% ipython --no-banner

In [1]: import numpy as np

In [2]: np.set_printoptions(precision=2, suppress=True, linewidth=200, floatmode="fixed")

In [3]: J = np.load("a.npy")

In [4]: print(J)
[[1.00 0.00 0.00]
 [0.00 0.50 0.50]
 [0.00 0.00 1.00]]

In [5]: u = np.array([3, 1, 0])

In [6]: print(np.polyval(u, J[2]))
[0.00 0.00 4.00]

In [7]: print(np.cross(J[2, :3], J[0, :3]))
[0.00 1.00 0.00]

In [8]: print(np.correlate(J[2], J[0], "full"))
[0.00 0.00 0.00 0.00 1.00]

In [9]: rng = np.random.default_rng(597604)

In [10]: M = (rng.random((3, 3)) < 0.3) + np.eye(3)

In [11]: M /= M.sum(axis=1, keepdims=True)

In [12]: print(M)
[[1.00 0.00 0.00]
 [0.50 0.50 0.00]
 [0.50 0.00 0.50]]

In [13]: # row-stochastic, so 1 is an eigenvalue

In [14]: print(M.sum(axis=1))
[1.00 1.00 1.00]

In [15]: print(np.linalg.matrix_power(M, 2))
[[1.00 0.00 0.00]
 [0.75 0.25 0.00]
 [0.75 0.00 0.25]]

In [16]: pr = np.eye(3)[0]

In [17]: for _ in range(5):
    ...:     pr = pr @ M
    ...:     print(pr.round(2))
    ...: 
[1.00 0.00 0.00]
[1.00 0.00 0.00]
[1.00 0.00 0.00]
[1.00 0.00 0.00]
[1.00 0.00 0.00]

In [18]: print(np.linalg.matrix_rank(J - J[0, 0] * np.eye(3)))
1

In [19]: print(np.linalg.matrix_power(J - np.diag(np.diag(J)), 3))
[[0.00 0.00 0.00]
 [0.00 0.00 0.00]
 [0.00 0.00 0.00]]

In [20]: print([int(np.linalg.matrix_rank(np.linalg.matrix_power(J, p))) for p in range(1, 4)])
[3, 3, 3]

In [21]: print(np.round(np.linalg.eigvals(M).sum().real, 2))
2.0

In [22]: print(np.einsum("ij,ji->", M, M))
1.5

In [23]: print(np.linalg.eigvals(M))
[0.50 0.50 1.00]

In [24]: print(np.einsum("ii->", M))
2.0

In [25]: print(np.round(np.linalg.det(M[::-1]), 2))
-0.25

In [26]: Y = np.array([[8, 8, -4], [-8, -7, -1], [4, -9, 7]])

In [27]: print(np.linalg.matrix_rank(M @ Y))
3

In [28]: print(np.linalg.matrix_rank(np.vstack([M, Y.T])))
3

In [29]: m1 = np.loadtxt("sample1.csv", delimiter=",")

In [30]: print(m1)
[[-0.33 -3.92  2.62]
 [-0.94  1.38 -0.92]]

In [31]: x = np.array([0, 1, 2])

In [32]: h1 = np.maximum(m1 @ x, 0)

In [33]: print(np.flatnonzero(h1 > 1e-9))
[0]

In [34]: print(h1)
[1.32 0.00]

In [35]: print(np.tanh(m1 @ x))
[ 0.87 -0.43]

In [36]: print(m1.T @ h1)
[-0.44 -5.17  3.46]

In [37]: u, r1 = m1[1], m1[0]

In [38]: print(np.round(u @ r1, 2))
-7.51

In [39]: pr = (u @ r1) / (u @ u) * u

In [40]: print(round(float((r1 - pr) @ u), 2))
0.0

In [41]: print(np.outer(u, r1))
[[ 0.31  3.68 -2.46]
 [-0.46 -5.41  3.62]
 [ 0.30  3.61 -2.41]]

In [42]: theta = np.radians(15)

In [43]: R = np.eye(3)

In [44]: R[0, 0] = R[2, 2] = np.cos(theta)

In [45]: R[0, 2], R[2, 0] = -np.sin(theta), np.sin(theta)

In [46]: print(R)
[[ 0.97  0.00 -0.26]
 [ 0.00  1.00  0.00]
 [ 0.26  0.00  0.97]]

In [47]: Y = m1 @ R.T

In [48]: print(np.allclose(np.linalg.norm(m1, axis=1), np.linalg.norm(Y, axis=1)))
True

In [49]: print(round(np.linalg.det(R), 2), round(np.trace(R), 2))
1.0 2.93

In [50]: print(Y)
[[-1.00 -3.92  2.45]
 [-0.67  1.38 -1.13]]

In [51]: print(np.abs(Y - m1).max(axis=0))
[0.67 0.00 0.21]
